$ python3 -q
>>> import numpy as np
>>> np.set_printoptions(precision=3, suppress=True, linewidth=140)
>>> def tidy(a):
...     return np.round(a, 3) + 0
... 
>>> W0 = np.arange(56).reshape(8, 7) + 3
>>> W0
array([[ 3,  4,  5,  6,  7,  8,  9],
       [10, 11, 12, 13, 14, 15, 16],
       [17, 18, 19, 20, 21, 22, 23],
       [24, 25, 26, 27, 28, 29, 30],
       [31, 32, 33, 34, 35, 36, 37],
       [38, 39, 40, 41, 42, 43, 44],
       [45, 46, 47, 48, 49, 50, 51],
       [52, 53, 54, 55, 56, 57, 58]])
>>> # rank 2
>>> np.linalg.norm(W0, axis=1).argmax()
np.int64(7)
>>> tidy(np.linalg.norm(W0, 1)), tidy(np.linalg.norm(W0, np.inf))
(np.float64(268.0), np.float64(385.0))
>>> tidy(np.linalg.norm(W0, axis=1))
array([ 16.733,  34.799,  53.179,  71.631,  90.111, 108.605, 127.106, 145.612])
>>> tidy(np.linalg.norm(W0) ** 2 / np.linalg.norm(W0, 2) ** 2)
np.float64(1.001)
>>> tidy(np.linalg.norm(W0[7] - W0[6]))
np.float64(18.52)
>>> tidy(np.linalg.norm(W0[7], 1)), tidy(np.linalg.norm(W0[7], np.inf))
(np.float64(385.0), np.float64(58.0))
>>> tidy(np.linalg.norm(W0, axis=0))
array([ 90.044,  92.499,  94.974,  97.468,  99.98 , 102.509, 105.052])
>>> U, sigma = np.linalg.svd(W0)
Traceback (most recent call last):
  File "<python-input-13>", line 1, in <module>
    U, sigma = np.linalg.svd(W0)
    ^^^^^^^^
ValueError: too many values to unpack (expected 2)
>>> U, sigma, Vh = np.linalg.svd(W0, full_matrices=False)
>>> tidy(sigma)
array([258.216,   6.957,   0.   ,   0.   ,   0.   ,   0.   ,   0.   ])
>>> print(np.abs(U[:, 0]).round(6).argmax())
7
>>> print(tidy(np.sqrt((sigma ** 2).sum())), tidy(np.linalg.norm(W0)))
258.31 258.31
>>> (sigma > 1e-8).sum()
np.int64(2)
>>> U.shape, sigma.shape, Vh.shape
((8, 7), (7,), (7, 7))
>>> print(tidy(np.cumsum(sigma ** 2) / np.sum(sigma ** 2)))
[0.999 1.    1.    1.    1.    1.    1.   ]
